$ ipython --no-banner

In [1]: import numpy as np

In [2]: import numpy.linalg as la

In [3]: np.set_printoptions(precision=1, suppress=True, linewidth=140, sign=" ")

In [4]: K = np.load("layer15.npy")

In [5]: K
Out[5]: 
array([[-4,  4,  3,  0,  2, -2,  3, -4,  0, -3, -3,  4],
       [ 4, -2, -2, -3, -2,  2,  0,  0, -2,  0, -3, -2],
       [ 3, -2,  4, -3,  3, -1, -1,  0,  1, -2, -2,  0],
       [ 0, -3, -3, -2,  0,  3,  0,  1,  1,  2,  0, -2],
       [ 2, -2,  3,  0,  4,  1,  2,  1, -1,  3,  2, -1],
       [-2,  2, -1,  3,  1,  2,  0, -2, -1, -2,  2,  4],
       [ 3,  0, -1,  0,  2,  0, -2,  2,  1,  0,  2,  1],
       [-4,  0,  0,  1,  1, -2,  2, -2,  2,  0,  4, -2],
       [ 0, -2,  1,  1, -1, -1,  1,  2, -2,  1,  2, -1],
       [-3,  0, -2,  2,  3, -2,  0,  0,  1, -2, -2, -1],
       [-3, -3, -2,  0,  2,  2,  2,  4,  2, -2,  2, -3],
       [ 4, -2,  0, -2, -1,  4,  1, -2, -1, -1, -3,  4]])

In [6]: # symmetric

In [7]: vals, evecs = la.eigh(K)

In [8]: la.svd(K, compute_uv=False)
Out[8]: array([ 14.4,  12.9,   9. ,   8. ,   7.3,   6.2,   4.3,   3.9,   2.9,   2.1,   1.7,   1.1])

In [9]: np.round(evecs.T @ evecs, 1) + 0
Out[9]: 
array([[ 1.,  0.,  0.,  0.,  0.,  0.,  0.,  0.,  0.,  0.,  0.,  0.],
       [ 0.,  1.,  0.,  0.,  0.,  0.,  0.,  0.,  0.,  0.,  0.,  0.],
       [ 0.,  0.,  1.,  0.,  0.,  0.,  0.,  0.,  0.,  0.,  0.,  0.],
       [ 0.,  0.,  0.,  1.,  0.,  0.,  0.,  0.,  0.,  0.,  0.,  0.],
       [ 0.,  0.,  0.,  0.,  1.,  0.,  0.,  0.,  0.,  0.,  0.,  0.],
       [ 0.,  0.,  0.,  0.,  0.,  1.,  0.,  0.,  0.,  0.,  0.,  0.],
       [ 0.,  0.,  0.,  0.,  0.,  0.,  1.,  0.,  0.,  0.,  0.,  0.],
       [ 0.,  0.,  0.,  0.,  0.,  0.,  0.,  1.,  0.,  0.,  0.,  0.],
       [ 0.,  0.,  0.,  0.,  0.,  0.,  0.,  0.,  1.,  0.,  0.,  0.],
       [ 0.,  0.,  0.,  0.,  0.,  0.,  0.,  0.,  0.,  1.,  0.,  0.],
       [ 0.,  0.,  0.,  0.,  0.,  0.,  0.,  0.,  0.,  0.,  1.,  0.],
       [ 0.,  0.,  0.,  0.,  0.,  0.,  0.,  0.,  0.,  0.,  0.,  1.]])

In [10]: np.abs(evecs[:, -1]).round(6).argmax()
Out[10]: np.int64(11)

In [11]: round(vals.sum(), 1), np.trace(K)
Out[11]: (np.float64(-0.0), np.int64(0))

In [12]: la.eigvalsh(K + 3 * np.eye(12))
Out[12]: array([-11.4,  -5. ,  -3.2,  -1.3,   0.1,   1.9,   4.7,   5.1,   6.9,  10.3,  12. ,  15.9])

In [13]: la.eigvalsh(K @ K)
Out[13]: array([   1.3,    3. ,    4.6,    8.2,   15. ,   18.4,   39. ,   53. ,   63.6,   80.9,  165.4,  207.7])

In [14]: np.unique(vals.round(6) + 0, return_counts=True)[1]
Out[14]: array([ 1,  1,  1,  1,  1,  1,  1,  1,  1,  1,  1,  1])

In [15]: np.round(evecs @ np.diag(vals) @ evecs.T, 1) + 0
Out[15]: 
array([[-4.,  4.,  3.,  0.,  2., -2.,  3., -4.,  0., -3., -3.,  4.],
       [ 4., -2., -2., -3., -2.,  2.,  0.,  0., -2.,  0., -3., -2.],
       [ 3., -2.,  4., -3.,  3., -1., -1.,  0.,  1., -2., -2.,  0.],
       [ 0., -3., -3., -2.,  0.,  3.,  0.,  1.,  1.,  2.,  0., -2.],
       [ 2., -2.,  3.,  0.,  4.,  1.,  2.,  1., -1.,  3.,  2., -1.],
       [-2.,  2., -1.,  3.,  1.,  2.,  0., -2., -1., -2.,  2.,  4.],
       [ 3.,  0., -1.,  0.,  2.,  0., -2.,  2.,  1.,  0.,  2.,  1.],
       [-4.,  0.,  0.,  1.,  1., -2.,  2., -2.,  2.,  0.,  4., -2.],
       [ 0., -2.,  1.,  1., -1., -1.,  1.,  2., -2.,  1.,  2., -1.],
       [-3.,  0., -2.,  2.,  3., -2.,  0.,  0.,  1., -2., -2., -1.],
       [-3., -3., -2.,  0.,  2.,  2.,  2.,  4.,  2., -2.,  2., -3.],
       [ 4., -2.,  0., -2., -1.,  4.,  1., -2., -1., -1., -3.,  4.]])

In [16]: np.all(la.eigvalsh(K) > 0)
Out[16]: np.False_

In [17]: np.round(la.eigvalsh(K).min(), 1)
Out[17]: np.float64(-14.4)

In [18]: cov = K.T @ K

In [19]: (K @ K.T).shape
Out[19]: (12, 12)

In [20]: np.trace(cov), (K ** 2).sum()
Out[20]: (np.int64(660), np.int64(660))

In [21]: la.matrix_rank(cov)
Out[21]: np.int64(12)

In [22]: la.eigvalsh(cov)[::-1]
Out[22]: array([ 207.7,  165.4,   80.9,   63.6,   53. ,   39. ,   18.4,   15. ,    8.2,    4.6,    3. ,    1.3])

In [23]: feats = np.load("test16.npy")

In [24]: feats
Out[24]: 
array([[-1.7,  5.4,  6.8,  2.9],
       [ 1.9,  1.1, -0.8,  4. ],
       [ 1.9,  1.6, -1.2,  2.5],
       [ 1.6,  3.1,  0.8,  1.7],
       [ 0.3,  3. ,  1.5,  2.6],
       [ 0.9,  0. ,  1.1,  8. ],
       [ 0.5,  4.4,  4.2,  2.3],
       [ 1.4,  4.9,  2.6, -0.2],
       [ 1.4,  4. ,  3.7,  2.6],
       [ 1.4, -0.1, -1.9,  5.4],
       [ 1.1,  2.3,  1.8,  4.1],
       [ 1.3,  1.9, -0.3,  2.9],
       [-0.4,  4.1,  3.7,  2.6]])

In [25]: P = feats @ la.solve(feats.T @ feats, feats.T)

In [26]: P @ feats[:, 0]
Out[26]: array([-1.7,  1.9,  1.9,  1.6,  0.3,  0.9,  0.5,  1.4,  1.4,  1.4,  1.1,  1.3, -0.4])

In [27]: np.round(la.eigvalsh(P), 1) + 0
Out[27]: array([ 0.,  0.,  0.,  0.,  0.,  0.,  0.,  0.,  0.,  1.,  1.,  1.,  1.])

In [28]: np.allclose(P @ P, P)
Out[28]: True

In [29]: round(float(np.trace(P)), 1)
Out[29]: 4.0

In [30]: F = np.load("sample0.npy")

In [31]: F
Out[31]: 
array([[ 3,  3,  3,  3,  4,  2,  3],
       [ 6,  6,  6,  6,  7,  5,  6],
       [ 1,  1,  1,  1,  2,  0,  1],
       [ 6,  6,  6,  6,  7,  5,  6],
       [ 3,  3,  3,  3,  4,  2,  3],
       [ 2,  2,  2,  2,  3,  1,  2],
       [ 1,  1,  1,  1,  2,  0,  1],
       [ 1,  1,  1,  1,  2,  0,  1],
       [ 1,  1,  1,  1,  2,  0,  1],
       [ 3,  3,  3,  3,  4,  2,  3],
       [ 5,  5,  5,  5,  6,  4,  5],
       [ 5,  5,  5,  5,  6,  4,  5]])

In [32]: round(float(la.norm(F, 2) / la.norm(F)), 1)
Out[32]: 1.0

In [33]: cov = F.T @ F

In [34]: np.trace(cov), (F ** 2).sum()
Out[34]: (np.int64(1123), np.int64(1123))

In [35]: np.diag(cov)
Out[35]: array([ 157,  157,  157,  157,  243,   95,  157])

In [36]: np.round(la.eigvalsh(cov)[::-1], 1) + 0
Out[36]: array([ 1116.5,     6.5,     0. ,     0. ,     0. ,     0. ,     0. ])

In [37]: left, s, VT = la.svd(F)

In [38]: evecs = VT[:(s > 1e-8).sum()]

In [39]: rng = np.random.default_rng(63)

In [40]: x0 = F[4] + 4 * F[1] + rng.integers(2) * np.eye(7)[2]

In [41]: x0
Out[41]: array([ 27.,  27.,  27.,  27.,  32.,  22.,  27.])

In [42]: np.round(la.norm(x0 - evecs.T @ evecs @ x0), 1)
Out[42]: np.float64(0.0)

In [43]: evecs.T @ evecs
Out[43]: 
array([[ 0.1,  0.1,  0.1,  0.1,  0.1,  0.1,  0.1],
       [ 0.1,  0.1,  0.1,  0.1,  0.1,  0.1,  0.1],
       [ 0.1,  0.1,  0.1,  0.1,  0.1,  0.1,  0.1],
       [ 0.1,  0.1,  0.1,  0.1,  0.1,  0.1,  0.1],
       [ 0.1,  0.1,  0.1,  0.1,  0.6, -0.4,  0.1],
       [ 0.1,  0.1,  0.1,  0.1, -0.4,  0.6,  0.1],
       [ 0.1,  0.1,  0.1,  0.1,  0.1,  0.1,  0.1]])

In [44]: def softmax(z):
    ...:     e = np.exp(z - z.max(axis=-1, keepdims=True))
    ...:     return e / e.sum(axis=-1, keepdims=True)
    ...: 

In [45]: np.round(softmax(F[10]), 1) + 0
Out[45]: array([ 0.1,  0.1,  0.1,  0.1,  0.3,  0. ,  0.1])

In [46]: np.round(softmax(F[10] + 3), 1) + 0
Out[46]: array([ 0.1,  0.1,  0.1,  0.1,  0.3,  0. ,  0.1])

In [47]: S = F @ F.T / np.sqrt(7)

In [48]: np.round(softmax(S), 1) + 0
Out[48]: 
array([[ 0. ,  0.5,  0. ,  0.5,  0. ,  0. ,  0. ,  0. ,  0. ,  0. ,  0. ,  0. ],
       [ 0. ,  0.5,  0. ,  0.5,  0. ,  0. ,  0. ,  0. ,  0. ,  0. ,  0. ,  0. ],
       [ 0. ,  0.5,  0. ,  0.5,  0. ,  0. ,  0. ,  0. ,  0. ,  0. ,  0. ,  0. ],
       [ 0. ,  0.5,  0. ,  0.5,  0. ,  0. ,  0. ,  0. ,  0. ,  0. ,  0. ,  0. ],
       [ 0. ,  0.5,  0. ,  0.5,  0. ,  0. ,  0. ,  0. ,  0. ,  0. ,  0. ,  0. ],
       [ 0. ,  0.5,  0. ,  0.5,  0. ,  0. ,  0. ,  0. ,  0. ,  0. ,  0. ,  0. ],
       [ 0. ,  0.5,  0. ,  0.5,  0. ,  0. ,  0. ,  0. ,  0. ,  0. ,  0. ,  0. ],
       [ 0. ,  0.5,  0. ,  0.5,  0. ,  0. ,  0. ,  0. ,  0. ,  0. ,  0. ,  0. ],
       [ 0. ,  0.5,  0. ,  0.5,  0. ,  0. ,  0. ,  0. ,  0. ,  0. ,  0. ,  0. ],
       [ 0. ,  0.5,  0. ,  0.5,  0. ,  0. ,  0. ,  0. ,  0. ,  0. ,  0. ,  0. ],
       [ 0. ,  0.5,  0. ,  0.5,  0. ,  0. ,  0. ,  0. ,  0. ,  0. ,  0. ,  0. ],
       [ 0. ,  0.5,  0. ,  0.5,  0. ,  0. ,  0. ,  0. ,  0. ,  0. ,  0. ,  0. ]])

In [49]: W0 = np.loadtxt("x.csv", delimiter=",")

In [50]: W0
Out[50]: 
array([[ 1.8, -0.8,  0.5, -1.8,  0.5,  0.9,  1.3, -1. , -1.2,  0.6],
       [-1. ,  1.3,  0.3,  0.6,  0.4,  0. ,  0.9, -1.1, -1.7,  0.9],
       [-1.9, -1.3, -0.1,  0.1,  0. ,  0. ,  1.1,  0. , -0.3, -0.1],
       [-0.5, -0.5,  0.1,  0.6,  0. ,  1.2, -1.8,  0. ,  0.5, -1.4],
       [ 0.6,  1.2,  1.7,  0.3, -0.4,  0.2, -1.2, -0.8, -0.9,  0.8],
       [-0.7,  0.6,  0.4,  1.1,  1.1, -1.4, -1.5,  0.1,  1.2, -0.2],
       [-1.4, -0.2,  0.7,  0.6,  0.8, -1.1,  0.1, -1.2, -1.3, -0.3],
       [-1.5, -0.4,  0.7,  0.3,  0.1, -1.2, -0.7,  0.5, -0.7,  0.4],
       [ 0.3,  0.2, -0.3,  0.5,  0.5,  0.1,  0.1, -0.8, -2.9,  0.3],
       [ 1.8, -0.5, -0.7,  0.7, -0.1,  1.3,  2.2,  1.3,  1.7,  0.7],
       [-1. ,  2. , -1.8, -0.2,  0.6, -0.3,  1.4,  1.6,  0. , -0.6],
       [ 0.3,  0.3, -0.2,  0.5,  0.4,  0.1,  0.1, -0.8, -3. ,  0.3],
       [ 0.1, -1.5,  0.6, -0.8, -0.7,  0.5, -0.9, -0.3, -0.3,  1.3]])

In [51]: other = np.array([[-3, 2],
    ...:     [-3, 3],
    ...:     [-3, 0],
    ...:     [0, 0],
    ...:     [-1, -3],
    ...:     [1, -1],
    ...:     [1, 2],
    ...:     [0, -2],
    ...:     [3, 0],
    ...:     [-3, -3]])

In [52]: np.einsum("ik,kj->ji", W0, other)
Out[52]: 
array([[ -8.2,  -9.1,  10.4,   7.8, -16.2,  -0.7,  -2.1,  -1.7, -10.5,   4.8,   4.7, -11.3,  -2.1],
       [  1.6,   2. ,  -5.2,  -3.1,   2.6,  -4.1,  -1.2,  -6.9,   0.5,   0.8,   3.9,   1.1,  -7.8]])

In [53]: np.einsum("ik,kj->ij", W0, other)
Out[53]: 
array([[ -8.2,   1.6],
       [ -9.1,   2. ],
       [ 10.4,  -5.2],
       [  7.8,  -3.1],
       [-16.2,   2.6],
       [ -0.7,  -4.1],
       [ -2.1,  -1.2],
       [ -1.7,  -6.9],
       [-10.5,   0.5],
       [  4.8,   0.8],
       [  4.7,   3.9],
       [-11.3,   1.1],
       [ -2.1,  -7.8]])

In [54]: other.T @ W0.T
Out[54]: 
array([[ -8.2,  -9.1,  10.4,   7.8, -16.2,  -0.7,  -2.1,  -1.7, -10.5,   4.8,   4.7, -11.3,  -2.1],
       [  1.6,   2. ,  -5.2,  -3.1,   2.6,  -4.1,  -1.2,  -6.9,   0.5,   0.8,   3.9,   1.1,  -7.8]])

In [55]: np.vstack([W0, other.T]).shape
Out[55]: (15, 10)

In [56]: W0 @ other
Out[56]: 
array([[ -8.2,   1.6],
       [ -9.1,   2. ],
       [ 10.4,  -5.2],
       [  7.8,  -3.1],
       [-16.2,   2.6],
       [ -0.7,  -4.1],
       [ -2.1,  -1.2],
       [ -1.7,  -6.9],
       [-10.5,   0.5],
       [  4.8,   0.8],
       [  4.7,   3.9],
       [-11.3,   1.1],
       [ -2.1,  -7.8]])

In [57]: theta = np.radians(120)

In [58]: R = np.eye(10)

In [59]: R[6, 6] = R[2, 2] = np.cos(theta)

In [60]: R[6, 2], R[2, 6] = -np.sin(theta), np.sin(theta)

In [61]: R
Out[61]: 
array([[ 1. ,  0. ,  0. ,  0. ,  0. ,  0. ,  0. ,  0. ,  0. ,  0. ],
       [ 0. ,  1. ,  0. ,  0. ,  0. ,  0. ,  0. ,  0. ,  0. ,  0. ],
       [ 0. ,  0. , -0.5,  0. ,  0. ,  0. ,  0.9,  0. ,  0. ,  0. ],
       [ 0. ,  0. ,  0. ,  1. ,  0. ,  0. ,  0. ,  0. ,  0. ,  0. ],
       [ 0. ,  0. ,  0. ,  0. ,  1. ,  0. ,  0. ,  0. ,  0. ,  0. ],
       [ 0. ,  0. ,  0. ,  0. ,  0. ,  1. ,  0. ,  0. ,  0. ,  0. ],
       [ 0. ,  0. , -0.9,  0. ,  0. ,  0. , -0.5,  0. ,  0. ,  0. ],
       [ 0. ,  0. ,  0. ,  0. ,  0. ,  0. ,  0. ,  1. ,  0. ,  0. ],
       [ 0. ,  0. ,  0. ,  0. ,  0. ,  0. ,  0. ,  0. ,  1. ,  0. ],
       [ 0. ,  0. ,  0. ,  0. ,  0. ,  0. ,  0. ,  0. ,  0. ,  1. ]])

In [62]: other = W0 @ R.T

In [63]: np.allclose(la.norm(W0, axis=1), la.norm(other, axis=1))
Out[63]: True

In [64]: np.allclose(W0 @ W0.T, other @ other.T)
Out[64]: True
